$ python3 -q
>>> import numpy as np
>>> np.set_printoptions(precision=2, suppress=True, linewidth=100, sign=" ")
>>> F = np.array([[0.0, 0.0, 1.0, 0.0],
...     [0.0, 1.0, 0.0, 0.0],
...     [-1.0, 0.0, 0.0, 0.0],
...     [0.0, 0.0, 0.0, 1.0]])
>>> F
array([[ 0.,  0.,  1.,  0.],
       [ 0.,  1.,  0.,  0.],
       [-1.,  0.,  0.,  0.],
       [ 0.,  0.,  0.,  1.]])
>>> x0 = np.array([1, 0, -1, -2])
>>> np.sort(np.abs(np.degrees(np.angle(np.linalg.eigvals(F)))))
array([  0.,   0.,  90.,  90.])
>>> np.linalg.inv(F)
array([[-0., -0., -1., -0.],
       [ 0.,  1.,  0.,  0.],
       [ 1.,  0.,  0.,  0.],
       [ 0.,  0.,  0.,  1.]])
>>> (F != 0).astype(int)
array([[ 0,  0,  1,  0],
       [ 0,  1,  0,  0],
       [ 1,  0,  0,  0],
       [ 0,  0,  0,  1]])
>>> F @ F
array([[-1.,  0.,  0.,  0.],
       [ 0.,  1.,  0.,  0.],
       [ 0.,  0., -1.,  0.],
       [ 0.,  0.,  0.,  1.]])
>>> np.flatnonzero(np.linalg.matrix_power((F != 0) + (F.T != 0) + np.eye(4), 4)[0])
array([ 0,  2])
>>> arr = np.loadtxt("case1.csv", delimiter=",")
>>> arr
array([[ 0.,  0., -1., -1., -1., -1., -1.,  0., -1.,  0.],
       [ 0.,  0.,  0.,  0.,  0.,  0.,  0., -1.,  0., -1.],
       [-1.,  0.,  0., -1., -1., -1., -1.,  0., -1.,  0.],
       [-1.,  0., -1.,  0., -1., -1., -1.,  0., -1.,  0.],
       [-1.,  0., -1., -1.,  0., -1., -1.,  0., -1.,  0.],
       [-1.,  0., -1., -1., -1.,  0., -1.,  0., -1.,  0.],
       [-1.,  0., -1., -1., -1., -1.,  0.,  0., -1.,  0.],
       [ 0., -1.,  0.,  0.,  0.,  0.,  0.,  0.,  0., -1.],
       [-1.,  0., -1., -1., -1., -1., -1.,  0.,  0.,  0.],
       [ 0., -1.,  0.,  0.,  0.,  0.,  0., -1.,  0.,  0.]])
>>> np.linalg.matrix_power(arr, 2)
array([[ 6.,  0.,  5.,  5.,  5.,  5.,  5.,  0.,  5.,  0.],
       [ 0.,  2.,  0.,  0.,  0.,  0.,  0.,  1.,  0.,  1.],
       [ 5.,  0.,  6.,  5.,  5.,  5.,  5.,  0.,  5.,  0.],
       [ 5.,  0.,  5.,  6.,  5.,  5.,  5.,  0.,  5.,  0.],
       [ 5.,  0.,  5.,  5.,  6.,  5.,  5.,  0.,  5.,  0.],
       [ 5.,  0.,  5.,  5.,  5.,  6.,  5.,  0.,  5.,  0.],
       [ 5.,  0.,  5.,  5.,  5.,  5.,  6.,  0.,  5.,  0.],
       [ 0.,  1.,  0.,  0.,  0.,  0.,  0.,  2.,  0.,  1.],
       [ 5.,  0.,  5.,  5.,  5.,  5.,  5.,  0.,  6.,  0.],
       [ 0.,  1.,  0.,  0.,  0.,  0.,  0.,  1.,  0.,  2.]])
>>> arr.inv()
Traceback (most recent call last):
  File "<python-input-13>", line 1, in <module>
    arr.inv()
    ^^^^^^^
AttributeError: 'numpy.ndarray' object has no attribute 'inv'
>>> np.round(np.linalg.det(arr), 2)
np.float64(12.0)
>>> arr @ arr
array([[ 6.,  0.,  5.,  5.,  5.,  5.,  5.,  0.,  5.,  0.],
       [ 0.,  2.,  0.,  0.,  0.,  0.,  0.,  1.,  0.,  1.],
       [ 5.,  0.,  6.,  5.,  5.,  5.,  5.,  0.,  5.,  0.],
       [ 5.,  0.,  5.,  6.,  5.,  5.,  5.,  0.,  5.,  0.],
       [ 5.,  0.,  5.,  5.,  6.,  5.,  5.,  0.,  5.,  0.],
       [ 5.,  0.,  5.,  5.,  5.,  6.,  5.,  0.,  5.,  0.],
       [ 5.,  0.,  5.,  5.,  5.,  5.,  6.,  0.,  5.,  0.],
       [ 0.,  1.,  0.,  0.,  0.,  0.,  0.,  2.,  0.,  1.],
       [ 5.,  0.,  5.,  5.,  5.,  5.,  5.,  0.,  6.,  0.],
       [ 0.,  1.,  0.,  0.,  0.,  0.,  0.,  1.,  0.,  2.]])
>>> np.linalg.determinant(arr)
Traceback (most recent call last):
  File "<python-input-16>", line 1, in <module>
    np.linalg.determinant(arr)
    ^^^^^^^^^^^^^^^^^^^^^
AttributeError: module 'numpy.linalg' has no attribute 'determinant'
>>> (arr != 0).astype(int)
array([[ 0,  0,  1,  1,  1,  1,  1,  0,  1,  0],
       [ 0,  0,  0,  0,  0,  0,  0,  1,  0,  1],
       [ 1,  0,  0,  1,  1,  1,  1,  0,  1,  0],
       [ 1,  0,  1,  0,  1,  1,  1,  0,  1,  0],
       [ 1,  0,  1,  1,  0,  1,  1,  0,  1,  0],
       [ 1,  0,  1,  1,  1,  0,  1,  0,  1,  0],
       [ 1,  0,  1,  1,  1,  1,  0,  0,  1,  0],
       [ 0,  1,  0,  0,  0,  0,  0,  0,  0,  1],
       [ 1,  0,  1,  1,  1,  1,  1,  0,  0,  0],
       [ 0,  1,  0,  0,  0,  0,  0,  1,  0,  0]])
>>> round(float(np.linalg.det(arr)), 2)
12.0
>>> rng = np.random.default_rng(370978)
>>> lab = rng.permutation(10)
>>> B = arr[:, lab] * rng.choice([-1, 1], 10)
>>> B
array([[ 1., -1., -0.,  1.,  1., -0., -1., -0., -0., -1.],
       [-0.,  0., -0., -0., -0.,  1.,  0.,  1., -0.,  0.],
       [-0., -1., -0.,  1.,  1., -0., -1., -0.,  1., -1.],
       [ 1., -1., -0.,  1., -0., -0., -1., -0.,  1., -1.],
       [ 1., -1., -0.,  1.,  1., -0., -1., -0.,  1.,  0.],
       [ 1., -1., -0., -0.,  1., -0., -1., -0.,  1., -1.],
       [ 1.,  0., -0.,  1.,  1., -0., -1., -0.,  1., -1.],
       [-0.,  0.,  1., -0., -0.,  1.,  0., -0., -0.,  0.],
       [ 1., -1., -0.,  1.,  1., -0.,  0., -0.,  1., -1.],
       [-0.,  0.,  1., -0., -0., -0.,  0.,  1., -0.,  0.]])
>>> U, _, Vh = np.linalg.svd(arr.T @ B)
>>> lab
array([ 2,  6,  1,  5,  3,  9,  8,  7,  0,  4])
>>> np.round(np.linalg.lstsq(arr, B)[0], 2) + 0
array([[ 0.,  0.,  0.,  0.,  0.,  0.,  0.,  0., -1.,  0.],
       [ 0.,  0., -1.,  0.,  0.,  0.,  0.,  0.,  0.,  0.],
       [-1.,  0.,  0.,  0.,  0.,  0.,  0.,  0.,  0.,  0.],
       [ 0.,  0.,  0.,  0., -1.,  0.,  0.,  0.,  0.,  0.],
       [ 0.,  0.,  0.,  0.,  0.,  0.,  0.,  0.,  0.,  1.],
       [ 0.,  0.,  0., -1.,  0.,  0.,  0.,  0.,  0.,  0.],
       [ 0.,  1.,  0.,  0.,  0.,  0.,  0.,  0.,  0.,  0.],
       [ 0.,  0.,  0.,  0.,  0.,  0.,  0., -1.,  0.,  0.],
       [ 0.,  0.,  0.,  0.,  0.,  0.,  1.,  0.,  0.,  0.],
       [ 0.,  0.,  0.,  0.,  0., -1.,  0.,  0.,  0.,  0.]])
>>> x0 = np.array([-2, 0, 1, 2, -1, -1, 2, 0, -1, -2])
>>> y = arr @ x0
>>> y
array([-2.,  2.,  1.,  2., -1., -1.,  2.,  2., -1.,  0.])
>>> np.linalg.solve(arr, y)
array([-2., -0.,  1.,  2., -1., -1.,  2., -0., -1., -2.])
>>> np.round(np.linalg.solve(arr, y + arr[:, 5]), 2) + 0
array([-2.,  0.,  1.,  2., -1.,  0.,  2.,  0., -1., -2.])
>>> np.round(np.linalg.solve(arr, arr[:, 4]), 2) + 0
array([ 0.,  0.,  0.,  0.,  1.,  0.,  0.,  0.,  0.,  0.])
>>> A = np.load("dump.npy")
>>> A
array([[ 1,  0,  0],
       [ 0,  1,  0],
       [ 0,  0, -1]])
>>> np.linalg.pinv(A)
array([[ 1.,  0.,  0.],
       [ 0.,  1.,  0.],
       [ 0.,  0., -1.]])
>>> A.T @ A
array([[ 1,  0,  0],
       [ 0,  1,  0],
       [ 0,  0,  1]])
>>> X = np.load("layer8.npy")
>>> X
array([[ 16,  28,  20, -16, -28, -20],
       [ 32,  32,  12, -32, -32, -12],
       [ 24,  36,  16, -24, -36, -16],
       [  0,   0,   0, -20, -35, -25],
       [  0,   0,   0, -40, -40, -15],
       [  0,   0,   0, -30, -45, -20]])
>>> B = np.linalg.inv(X)
>>> (np.abs(B) > 1e-9).astype(int)
array([[ 1,  1,  1,  1,  1,  1],
       [ 1,  1,  1,  1,  1,  1],
       [ 1,  1,  1,  1,  1,  1],
       [ 0,  0,  0,  1,  1,  1],
       [ 0,  0,  0,  1,  1,  1],
       [ 0,  0,  0,  1,  1,  1]])
>>> round(np.linalg.det(X) * np.linalg.det(B), 2)
np.float64(1.0)
>>> np.allclose(B, X.T)
False
>>> np.round(X @ B, 2) + 0
array([[ 1.,  0.,  0.,  0.,  0.,  0.],
       [ 0.,  1.,  0.,  0.,  0.,  0.],
       [ 0.,  0.,  1.,  0.,  0.,  0.],
       [ 0.,  0.,  0.,  1.,  0.,  0.],
       [ 0.,  0.,  0.,  0.,  1.,  0.],
       [ 0.,  0.,  0.,  0.,  0.,  1.]])
>>> B
array([[ 0.03,  0.1 , -0.11, -0.02, -0.08,  0.09],
       [-0.08, -0.08,  0.17,  0.07,  0.07, -0.13],
       [ 0.14,  0.04, -0.14, -0.11, -0.03,  0.11],
       [-0.  , -0.  , -0.  , -0.02, -0.08,  0.09],
       [-0.  , -0.  , -0.  ,  0.07,  0.07, -0.13],
       [ 0.  ,  0.  ,  0.  , -0.11, -0.03,  0.11]])
>>> np.round(np.linalg.slogdet(X)[0], 2)
np.float64(-1.0)
>>> round(np.linalg.cond(X), 2)
np.float64(57.77)
